In [1]: import numpy as np

In [2]: np.set_printoptions(precision=1, suppress=True, linewidth=120, floatmode="fixed")

In [3]: data = np.load("w.npy")

In [4]: data
Out[4]: 
array([[ 4.0,  5.0,  7.0,  9.0,  8.0,  1.0,  8.0, -6.0, -9.0],
       [ 5.0,  7.0,  3.0,  3.0, -9.0, -1.0, -1.0,  5.0, -7.0],
       [ 5.0,  8.0,  6.0,  2.0,  1.0,  2.0,  3.0,  3.0,  2.0],
       [ 3.0,  6.0,  4.0,  5.0,  5.0, -2.0, -2.0,  0.0,  9.0],
       [ 0.0,  0.0,  0.0,  0.0,  5.0, -4.0,  5.0,  1.0,  2.0],
       [ 0.0,  0.0,  0.0,  0.0, -1.0, -5.0,  2.0, -3.0, -1.0],
       [ 0.0,  0.0,  0.0,  0.0, -3.0, -5.0,  5.0,  3.0, -1.0],
       [ 0.0,  0.0,  0.0,  0.0, -5.0,  3.0,  0.0,  0.0, -1.0],
       [ 0.0,  0.0,  0.0,  0.0,  3.0,  0.0,  1.0, -3.0,  0.0]])

In [5]: x0 = np.array([-1, 0, -1, -4, 5, 5, -2, 5, -1])

In [6]: target = data @ x0

In [7]: c, lr = np.zeros(9), 1 / np.linalg.norm(data, 2) ** 2

In [8]: for i in range(250):
   ...:     c -= lr * data.T @ (data @ c - target)
   ...:     if i % 50 == 0: print(i, round(np.linalg.norm(data @ c - target), 1))
   ...: 
0 54.3
50 5.7
100 1.7
150 0.6
200 0.3

In [9]: np.round(np.linalg.cond(data), 1)
Out[9]: np.float64(357.8)

In [10]: c.round(1) + 0
Out[10]: array([ 0.0, -0.6, -1.1, -3.9,  5.0,  5.0, -2.0,  5.0, -0.9])

In [11]: A = np.load("sample13.npy")

In [12]: A
Out[12]: 
array([[ 3,  4,  7,  7,  4],
       [ 0,  0, 13,  7,  7],
       [ 0,  0, 13,  7,  7],
       [ 2,  2,  9,  7,  5],
       [ 0,  0, 15,  7,  8],
       [ 3,  4,  7,  7,  4],
       [ 3,  4,  7,  7,  4],
       [ 4,  6,  5,  7,  3],
       [ 0,  0, 15,  7,  8],
       [ 0,  0, 13,  7,  7],
       [ 0,  0, 15,  7,  8],
       [ 2,  2,  9,  7,  5],
       [ 0,  0, 15,  7,  8],
       [ 3,  4,  7,  7,  4],
       [ 4,  6,  5,  7,  3],
       [ 2,  2,  9,  7,  5],
       [ 0,  0, 15,  7,  8],
       [ 2,  2,  9,  7,  5],
       [ 1,  0, 11,  7,  6],
       [ 3,  4,  7,  7,  4],
       [ 4,  6,  5,  7,  3],
       [ 4,  6,  5,  7,  3],
       [ 3,  4,  7,  7,  4],
       [ 2,  2,  9,  7,  5],
       [ 0,  0, 13,  7,  7],
       [ 0,  0, 15,  7,  8],
       [ 4,  6,  5,  7,  3],
       [ 3,  4,  7,  7,  4],
       [ 3,  4,  7,  7,  4],
       [ 3,  4,  7,  7,  4],
       [ 1,  0, 11,  7,  6],
       [ 0,  0, 13,  7,  7],
       [ 2,  2,  9,  7,  5],
       [ 2,  2,  9,  7,  5]])

In [13]: cov = A.T @ A

In [14]: np.round(np.linalg.svd(A, compute_uv=False) ** 2, 1) + 0
Out[14]: array([6350.3,  486.5,    6.6,    0.6,    0.0])

In [15]: np.allclose(cov, cov.T)
Out[15]: True

In [16]: np.round(np.linalg.eigvalsh(cov)[::-1], 1) + 0
Out[16]: array([6350.3,  486.5,    6.6,    0.6,    0.0])

In [17]: cov
Out[17]: 
array([[ 191,  256,  437,  441,  250],
       [ 256,  352,  528,  560,  304],
       [ 437,  528, 3570, 2296, 1949],
       [ 441,  560, 2296, 1666, 1267],
       [ 250,  304, 1949, 1267, 1065]])
